$ ipython --no-banner

In [1]: import numpy as np

In [2]: np.set_printoptions(suppress=True, linewidth=120)

In [3]: def rnd(a):
   ...:     return np.round(a, 2) + 0
   ...: 

In [4]: cent = np.array([[3, -2, -1, 1], [2, 2, 2, -2], [2, 3, -1, -3]])

In [5]: M = np.repeat(cent, 21 // 3, axis=0)

In [6]: rng = np.random.default_rng(29)

In [7]: M = M + 0.3 * rng.normal(size=M.shape)

In [8]: rnd(M)
Out[8]: 
array([[ 2.88, -1.99, -1.05,  0.95],
       [ 3.02, -2.07, -0.91,  0.99],
       [ 3.17, -2.2 , -1.11,  0.74],
       [ 2.5 , -2.67, -0.98,  0.75],
       [ 2.77, -2.17, -0.87,  1.17],
       [ 3.21, -1.72, -0.11,  1.09],
       [ 3.05, -2.65, -1.51,  1.66],
       [ 2.82,  2.13,  1.98, -1.83],
       [ 1.39,  1.84,  1.88, -1.48],
       [ 1.7 ,  2.11,  2.22, -1.68],
       [ 1.87,  1.79,  1.35, -1.66],
       [ 2.35,  1.85,  2.07, -2.42],
       [ 1.94,  2.22,  1.85, -1.98],
       [ 2.33,  2.18,  1.82, -1.52],
       [ 2.53,  3.3 , -0.82, -2.79],
       [ 2.26,  2.62, -0.68, -3.25],
       [ 2.06,  2.97, -0.86, -2.47],
       [ 2.16,  2.96, -0.8 , -2.97],
       [ 1.5 ,  2.46, -1.16, -2.4 ],
       [ 1.92,  3.2 , -0.62, -3.4 ],
       [ 2.4 ,  3.26, -0.84, -2.71]])

In [9]: Xs = M - M.mean(axis=0)

In [10]: V = np.linalg.svd(Xs)[2][:3]

In [11]: A2 = Xs - Xs @ V.T @ V

In [12]: print(rnd(A2.std(axis=0)))
[0.02 0.16 0.03 0.22]

In [13]: np.linalg.norm(A2, axis=1).round(6).argmax()
Out[13]: np.int64(11)

In [14]: z = M[:, 2] > np.median(M[:, 2])

In [15]: r0 = M[z].mean(axis=0) - M[~z].mean(axis=0)

In [16]: z.astype(int)
Out[16]: array([0, 0, 0, 0, 0, 1, 0, 1, 1, 1, 1, 1, 1, 1, 0, 1, 0, 0, 0, 1, 0])

In [17]: print(rnd(r0))
[-0.37  1.71  2.17 -1.17]

In [18]: rnd((((M - M.mean(axis=0)) @ r0 > 0) == z).mean())
Out[18]: np.float64(0.71)

In [19]: np.argsort(-np.abs(r0).round(6), kind="stable")
Out[19]: array([2, 1, 3, 0])
